$ python3 -q
>>> import numpy as np
>>> from numpy import linalg as LA
>>> np.set_printoptions(precision=2, suppress=True, linewidth=120)
>>> tidy = lambda a: np.round(a, 2) + 0
>>> E = np.load("block13.npy")
>>> E
array([[-0.2 , -0.2 ,  0.5 , -0.9 ,  0.6 ,  0.3 ,  0.9 ,  0.3 ],
       [ 1.7 ,  0.8 ,  1.7 ,  0.3 , -2.45, -0.9 ,  0.6 , -1.1 ],
       [-1.  ,  1.7 , -0.1 , -1.1 , -0.97, -1.5 ,  0.7 , -0.5 ],
       [-0.6 ,  1.1 ,  1.  , -0.2 ,  2.22,  0.4 , -0.1 ,  1.2 ],
       [-2.2 , -0.5 ,  1.  , -1.1 ,  3.27,  0.3 ,  0.  ,  1.7 ],
       [-1.2 , -0.2 ,  0.7 , -0.1 , -2.4 ,  0.6 , -0.8 , -0.9 ],
       [ 0.  ,  1.  , -0.7 , -1.7 , -1.59, -0.8 ,  0.2 , -0.7 ],
       [ 0.1 ,  0.6 , -0.1 , -0.5 , -1.04, -0.5 , -0.9 , -0.2 ],
       [ 1.  ,  0.8 ,  0.  , -0.8 ,  0.75,  0.7 , -0.1 ,  0.2 ],
       [ 2.5 ,  1.9 ,  0.5 , -1.7 , -2.43, -1.7 , -1.3 , -1.2 ],
       [ 0.9 ,  0.5 ,  0.5 , -0.5 , -1.19, -0.7 ,  0.1 , -0.6 ],
       [-1.2 ,  0.8 ,  1.7 ,  0.7 , -2.34,  0.2 , -0.2 , -1.2 ],
       [ 1.  ,  0.1 , -1.1 ,  0.1 ,  1.77, -1.1 ,  0.4 ,  0.8 ],
       [ 0.  ,  0.4 , -0.5 ,  1.7 , -1.31, -1.1 ,  0.2 , -0.7 ]])
>>> r0, g = E[2], E[1]
>>> tidy(r0 @ g)
np.float64(3.86)
>>> pr = (r0 @ g) / (r0 @ r0) * r0
>>> tidy(g - pr)
array([ 2.13,  0.07,  1.74,  0.77, -2.04, -0.26,  0.3 , -0.89])
>>> tidy(LA.norm(r0 + g) ** 2 + LA.norm(r0 - g) ** 2)
np.float64(47.87)
>>> X = np.loadtxt("mat.csv", delimiter=",")
>>> X
array([[ 0.29,  0.14,  0.08, -0.23, -0.11],
       [ 1.78,  3.04,  1.3 ,  2.  , -1.66],
       [-0.16,  0.5 ,  0.17,  1.03, -0.2 ]])
>>> # rank 2
>>> out = np.array([[1, 3, 3], [2, 1, 0]])
>>> basis = np.kron(out, X)
>>> LA.matrix_rank(basis)
np.int64(4)
>>> LA.cond(X) > 100
np.True_
>>> LA.matrix_rank(X, rtol=0.1)
np.int64(2)
>>> np.allclose(X[:-1].T @ LA.lstsq(X[:-1].T, X[-1])[0], X[-1])
True
>>> np.abs(np.diag(LA.qr(X)[1])) > 1e-9
array([ True,  True, False])
>>> LA.lstsq(X[:-1].T, X[-1])[2]
np.int32(2)
>>> tidy(X @ LA.pinv(X) @ X)
array([[ 0.29,  0.14,  0.08, -0.23, -0.11],
       [ 1.78,  3.04,  1.3 ,  2.  , -1.66],
       [-0.16,  0.5 ,  0.17,  1.03, -0.2 ]])
>>> try:
...     LA.inv(X)
... except LA.LinAlgError as e:
...     print(repr(e))
... 
LinAlgError('Last 2 dimensions of the array must be square')
>>> data = np.load("test15.npy")
>>> tidy(data)
array([[ 2.53, -0.39,  0.95,  0.08,  1.24],
       [ 1.17,  2.22, -1.22, -0.75,  0.81],
       [ 1.15,  2.23, -1.23, -0.75,  0.8 ],
       [ 0.49,  2.38, -1.51, -0.79,  0.48],
       [-1.11, -2.24,  1.25,  0.75, -0.78],
       [-1.09, -2.25,  1.26,  0.76, -0.77],
       [ 1.92, -1.46,  1.52,  0.44,  0.83],
       [-1.93,  1.44, -1.52, -0.43, -0.84],
       [ 1.93, -1.44,  1.51,  0.43,  0.84],
       [-2.49,  0.51, -1.03, -0.12, -1.21],
       [ 2.5 , -0.49,  1.01,  0.11,  1.22],
       [ 2.52, -0.42,  0.97,  0.08,  1.24],
       [ 2.43,  1.06, -0.08, -0.4 ,  1.34],
       [-0.31, -2.39,  1.56,  0.79, -0.39],
       [ 2.6 ,  0.42,  0.41, -0.19,  1.36],
       [-0.45,  2.31, -1.71, -0.74,  0.  ],
       [ 1.79, -1.59,  1.58,  0.48,  0.75],
       [-1.94, -1.75,  0.69,  0.61, -1.15]])
>>> LA.cond(data) > 100
np.True_
>>> cen = data - data.mean(axis=0)
>>> U, sv, vt = LA.svd(cen, full_matrices=False)
>>> np.abs(U[:, 0]).argmax()
np.int64(15)
>>> tidy(vt[0] * np.sign(vt[0, np.abs(vt[0]).argmax()]))
array([-0.13,  0.77, -0.57, -0.25,  0.01])
>>> np.searchsorted(np.cumsum(sv ** 2) / (sv ** 2).sum(), 0.9) + 1
np.int64(2)
>>> np.abs(vt[0]).argmax()
np.int64(1)
>>> np.abs(np.diag(LA.qr(data)[1])) > 1e-9
array([ True,  True, False, False, False])
>>> np.unique(data.round(6), axis=0).shape
(18, 5)
>>> tidy(np.trace(LA.pinv(data) @ data))
np.float64(2.0)
>>> m1 = np.loadtxt("sample1.csv", delimiter=",")
>>> tidy(m1)
array([[ 1.  ,  0.  ,  0.  ,  0.  ,  0.  ,  0.  ,  0.  ,  0.  ,  0.  ],
       [ 0.  ,  1.  ,  0.  ,  0.  ,  0.  ,  0.  ,  0.  ,  0.  ,  0.  ],
       [ 0.  ,  0.  ,  1.  ,  0.  ,  0.  ,  0.  ,  0.  ,  0.  ,  0.  ],
       [ 0.  ,  0.  ,  0.  ,  1.  ,  0.  ,  0.  ,  0.  ,  0.  ,  0.  ],
       [ 0.  ,  0.  ,  0.  ,  0.  ,  1.  ,  0.  ,  0.  ,  0.  ,  0.  ],
       [ 0.  ,  0.  ,  0.  ,  0.  ,  0.  ,  1.  ,  0.  ,  0.  ,  0.  ],
       [ 0.  ,  0.  ,  0.  ,  0.  ,  0.  ,  0.  ,  1.  ,  0.  ,  0.  ],
       [ 0.  ,  0.  ,  0.  ,  0.  ,  0.  ,  0.  ,  0.  , -0.5 , -0.87],
       [ 0.  ,  0.  ,  0.  ,  0.  ,  0.  ,  0.  ,  0.  ,  0.87, -0.5 ]])
>>> vec = np.array([1, -2, -2, 1, -1, 2, -2, 2, 1])
>>> tidy(np.sort(np.abs(np.degrees(np.angle(LA.eigvals(m1))))))
array([  0.,   0.,   0.,   0.,   0.,   0.,   0., 120., 120.])
>>> tidy(LA.det(m1))
np.float64(1.0)
>>> mat = np.load("arr.npy")
>>> tidy(mat)
array([[ 1.  ,  0.  ,  0.  ,  0.  ,  0.  ,  0.  ,  0.  ,  0.  ,  0.  ],
       [ 0.  ,  1.  ,  0.  ,  0.  ,  0.  ,  0.  ,  0.  ,  0.  ,  0.  ],
       [ 0.  ,  0.  ,  1.  ,  0.  ,  0.  ,  0.  ,  0.  ,  0.  ,  0.  ],
       [ 0.  ,  0.  ,  0.  ,  1.  ,  0.  ,  0.  ,  0.  ,  0.  ,  0.  ],
       [ 0.  ,  0.  ,  0.  ,  0.  ,  1.  ,  0.  ,  0.  ,  0.  ,  0.  ],
       [ 0.  ,  0.  ,  0.  ,  0.  ,  0.  ,  1.  ,  0.  ,  0.  ,  0.  ],
       [ 0.  ,  0.  ,  0.  ,  0.  ,  0.  ,  0.  ,  1.  ,  0.  ,  0.  ],
       [ 0.  ,  0.  ,  0.  ,  0.  ,  0.  ,  0.  ,  0.  ,  0.31, -0.95],
       [ 0.  ,  0.  ,  0.  ,  0.  ,  0.  ,  0.  ,  0.  ,  0.95,  0.31]])
>>> tidy(LA.svd(mat, compute_uv=False))
array([1., 1., 1., 1., 1., 1., 1., 1., 1.])
>>> vec = np.array([3, 0, -2, -3, 4, 1, 3, -5, 5])
>>> target = mat @ vec
>>> beta, lr = np.zeros(9), 1 / LA.norm(mat, 2) ** 2
>>> for i in range(250):
...     beta -= lr * mat.T @ (mat @ beta - target)
...     if i % 50 == 0: print(i, round(LA.norm(mat @ beta - target), 2))
... 
0 0.0
50 0.0
100 0.0
150 0.0
200 0.0
>>> tidy(LA.cond(mat))
np.float64(1.0)
>>> rng = np.random.default_rng(355)
>>> z = rng.permutation(9)
>>> z
array([2, 4, 5, 7, 8, 1, 0, 3, 6])
>>> out = mat[z][:, z]
>>> tidy(out)
array([[ 1.  ,  0.  ,  0.  ,  0.  ,  0.  ,  0.  ,  0.  ,  0.  ,  0.  ],
       [ 0.  ,  1.  ,  0.  ,  0.  ,  0.  ,  0.  ,  0.  ,  0.  ,  0.  ],
       [ 0.  ,  0.  ,  1.  ,  0.  ,  0.  ,  0.  ,  0.  ,  0.  ,  0.  ],
       [ 0.  ,  0.  ,  0.  ,  0.31, -0.95,  0.  ,  0.  ,  0.  ,  0.  ],
       [ 0.  ,  0.  ,  0.  ,  0.95,  0.31,  0.  ,  0.  ,  0.  ,  0.  ],
       [ 0.  ,  0.  ,  0.  ,  0.  ,  0.  ,  1.  ,  0.  ,  0.  ,  0.  ],
       [ 0.  ,  0.  ,  0.  ,  0.  ,  0.  ,  0.  ,  1.  ,  0.  ,  0.  ],
       [ 0.  ,  0.  ,  0.  ,  0.  ,  0.  ,  0.  ,  0.  ,  1.  ,  0.  ],
       [ 0.  ,  0.  ,  0.  ,  0.  ,  0.  ,  0.  ,  0.  ,  0.  ,  1.  ]])
>>> tidy(np.sort(np.abs(LA.eigvals(out))))
array([1., 1., 1., 1., 1., 1., 1., 1., 1.])
>>> np.allclose(out, mat)
False
>>> r0 = np.array([1, -5, 3, 5, 4, 0, -5, -5, -1])
>>> out = mat + np.outer(r0, np.eye(9)[2])
>>> tidy(LA.det(out) / LA.det(mat)), tidy(1 + LA.solve(mat, r0)[2])
(np.float64(4.0), np.float64(4.0))
>>> LA.matrix_rank(LA.inv(out) - LA.inv(mat), tol=1e-8)
np.int64(1)
>>> LA.matrix_rank(out - mat)
np.int64(1)
>>> vec = np.array([-1, 0, -1, 3, -2, 0, 0, -1, 0])
>>> tidy(mat @ (2 * vec))
array([-2.  ,  0.  , -2.  ,  6.  , -4.  ,  0.  ,  0.  , -0.62, -1.9 ])
>>> (mat @ vec).argmax()
np.int64(3)
>>> tidy(mat * vec)
array([[-1.  ,  0.  ,  0.  ,  0.  ,  0.  ,  0.  ,  0.  ,  0.  ,  0.  ],
       [ 0.  ,  0.  ,  0.  ,  0.  ,  0.  ,  0.  ,  0.  ,  0.  ,  0.  ],
       [ 0.  ,  0.  , -1.  ,  0.  ,  0.  ,  0.  ,  0.  ,  0.  ,  0.  ],
       [ 0.  ,  0.  ,  0.  ,  3.  ,  0.  ,  0.  ,  0.  ,  0.  ,  0.  ],
       [ 0.  ,  0.  ,  0.  ,  0.  , -2.  ,  0.  ,  0.  ,  0.  ,  0.  ],
       [ 0.  ,  0.  ,  0.  ,  0.  ,  0.  ,  0.  ,  0.  ,  0.  ,  0.  ],
       [ 0.  ,  0.  ,  0.  ,  0.  ,  0.  ,  0.  ,  0.  ,  0.  ,  0.  ],
       [ 0.  ,  0.  ,  0.  ,  0.  ,  0.  ,  0.  ,  0.  , -0.31,  0.  ],
       [ 0.  ,  0.  ,  0.  ,  0.  ,  0.  ,  0.  ,  0.  , -0.95,  0.  ]])
>>> mat @ np.eye(9)[6]
array([0., 0., 0., 0., 0., 0., 1., 0., 0.])
>>> tidy(np.einsum("ij,j->i", mat, vec))
array([-1.  ,  0.  , -1.  ,  3.  , -2.  ,  0.  ,  0.  , -0.31, -0.95])
>>> tidy(mat @ np.ones(9))
array([ 1.  ,  1.  ,  1.  ,  1.  ,  1.  ,  1.  ,  1.  , -0.64,  1.26])
>>> W0 = np.loadtxt("run3.csv", delimiter=",")
>>> W0
array([[ -0.06,  -0.02,   1.56],
       [ -0.13,   8.03,  -0.35],
       [ -0.16,  -3.9 ,  -0.59],
       [ -0.19,  -9.44,  -0.66],
       [  0.4 ,  -2.77,  -0.42],
       [ -0.17,   7.73,  -0.97],
       [  0.12, -11.18,  -1.31],
       [  0.08,   1.08,   2.27],
       [  0.33,  -1.52,  -1.15],
       [  0.09,   4.5 ,   0.03],
       [ -0.11,   0.57,  -0.16],
       [  0.04,   1.  ,  -0.64],
       [ -0.12,   5.01,  -0.61],
       [  0.33,  -2.31,   0.47],
       [ -0.02,  -0.52,  -0.52],
       [ -0.15,   0.93,   0.58],
       [ -0.13,   4.36,   0.36],
       [ -0.23,  -5.98,  -2.44],
       [ -0.02,  -6.96,  -1.  ]])
>>> out = np.c_[W0[:, :1] @ np.array([[1]]), np.array([-4, 3, 2, 0, -4, 1, 2, 3, -2, 5, 0, -3, -3, -5, -1, -1, 0, 0, -1])]
>>> out
array([[-0.06, -4.  ],
       [-0.13,  3.  ],
       [-0.16,  2.  ],
       [-0.19,  0.  ],
       [ 0.4 , -4.  ],
       [-0.17,  1.  ],
       [ 0.12,  2.  ],
       [ 0.08,  3.  ],
       [ 0.33, -2.  ],
       [ 0.09,  5.  ],
       [-0.11,  0.  ],
       [ 0.04, -3.  ],
       [-0.12, -3.  ],
       [ 0.33, -5.  ],
       [-0.02, -1.  ],
       [-0.15, -1.  ],
       [-0.13,  0.  ],
       [-0.23,  0.  ],
       [-0.02, -1.  ]])
>>> tidy(LA.lstsq(W0, out[:, 0])[0])
array([1., 0., 0.])
>>> LA.matrix_rank(np.c_[W0, out])
np.int64(4)
>>> tidy(LA.norm(LA.qr(W0)[0].T @ out, axis=0) ** 2 / ((out ** 2).sum(axis=0) + 1e-12))
array([1.  , 0.13])
>>> LA.cond(out) > 100
np.False_
>>> tidy(np.abs(LA.svd(out)[2][-1]))
array([1.  , 0.02])
>>> np.argsort(-LA.norm(out, axis=0).round(6), kind="stable")[:3]
array([1, 0])
>>> LA.matrix_rank(out, rtol=0.1)
np.int64(1)
>>> [round(float(x), 2) for x in LA.svd(out, compute_uv=False)[:3]]
[11.58, 0.75]
>>> O, Rm = LA.qr(W0)
>>> tidy(O.T @ O)
array([[1., 0., 0.],
       [0., 1., 0.],
       [0., 0., 1.]])
>>> tidy(np.trace(O @ O.T))
np.float64(3.0)
>>> feats = np.load("a.npy")
>>> feats
array([[ 2,  0,  0,  0,  0],
       [ 3,  3,  0,  0,  0],
       [-2,  0,  1,  0,  0],
       [-3,  3,  3,  0,  0],
       [ 1, -3,  2,  2,  2]])
>>> LA.lstsq(feats[:-1].T, feats[-1])[2]
np.int32(3)
>>> try:
...     LA.inv(feats)
... except LA.LinAlgError as e:
...     print(e)
... 
Singular matrix
>>> np.unique(feats.round(6), axis=0).shape
(5, 5)
>>> A = np.load("case2.npy")
>>> tidy(A)
array([[-0.74, -0.06,  0.11, -0.24],
       [-0.49, -0.17, -0.61,  0.19],
       [ 0.03, -0.29, -0.48,  0.19],
       [-0.1 , -0.07,  0.24, -0.21],
       [-0.1 ,  0.83, -0.17,  0.28],
       [ 0.06, -0.35,  0.26,  0.75],
       [ 0.42, -0.1 , -0.46, -0.38],
       [-0.1 , -0.22,  0.15, -0.22]])
>>> # columns are unit length and at right angles
>>> out = np.c_[A[:, :1] @ np.array([[3]]), np.array([0, -2, 0, -1, -1, 2, 0, 0])]
>>> tidy(out)
array([[-2.23,  0.  ],
       [-1.46, -2.  ],
       [ 0.1 ,  0.  ],
       [-0.29, -1.  ],
       [-0.29, -1.  ],
       [ 0.19,  2.  ],
       [ 1.26,  0.  ],
       [-0.29,  0.  ]])
>>> tidy(LA.norm(LA.qr(A)[0].T @ out, axis=0) ** 2 / ((out ** 2).sum(axis=0) + 1e-12))
array([1.  , 0.68])
>>> tidy(LA.lstsq(A, out[:, 0])[0])
array([3., 0., 0., 0.])
>>> O, Rm = LA.qr(A)
>>> tidy(Rm)
array([[1., 0., 0., 0.],
       [0., 1., 0., 0.],
       [0., 0., 1., 0.],
       [0., 0., 0., 1.]])
>>> tidy(np.abs(np.diag(Rm)))
array([1., 1., 1., 1.])
>>> tidy(abs(Rm[0, 0])), tidy(LA.norm(A[:, 0]))
(np.float64(1.0), np.float64(1.0))
>>> np.allclose(Rm.T @ Rm, A.T @ A)
True
>>> tidy(O)
array([[-0.74, -0.06,  0.11, -0.24],
       [-0.49, -0.17, -0.61,  0.19],
       [ 0.03, -0.29, -0.48,  0.19],
       [-0.1 , -0.07,  0.24, -0.21],
       [-0.1 ,  0.83, -0.17,  0.28],
       [ 0.06, -0.35,  0.26,  0.75],
       [ 0.42, -0.1 , -0.46, -0.38],
       [-0.1 , -0.22,  0.15, -0.22]])
>>> vec = np.array([9, 9, 7, 3])
>>> target = A @ vec
>>> tidy(LA.lstsq(A, target)[0])
array([9., 9., 7., 3.])
>>> target = target + 0.05 * rng.normal(size=8)
>>> tidy(target)
array([-7.25, -9.58, -5.27, -0.52,  6.23,  1.51, -1.44, -2.48])
>>> beta, *_ = LA.lstsq(A, target)
>>> tidy(beta)
array([9.05, 9.01, 7.03, 3.03])
>>> [round(float(LA.norm(LA.solve(A.T @ A + lam * np.eye(4), A.T @ target))), 2) for lam in (0, 1, 10, 100)]
[14.89, 7.45, 1.35, 0.15]
>>> vec = np.array([1, 0, 2, 2])
>>> target = A @ vec
>>> beta, lr = np.zeros(4), 1 / LA.norm(A, 2) ** 2
>>> for i in range(10):
...     beta -= lr * A.T @ (A @ beta - target)
...     if i % 2 == 0: print(i, round(LA.norm(A @ beta - target), 2))
... 
0 0.0
2 0.0
4 0.0
6 0.0
8 0.0
>>> tidy(LA.cond(A))
np.float64(1.0)
>>> tidy(beta)
array([1., 0., 2., 2.])
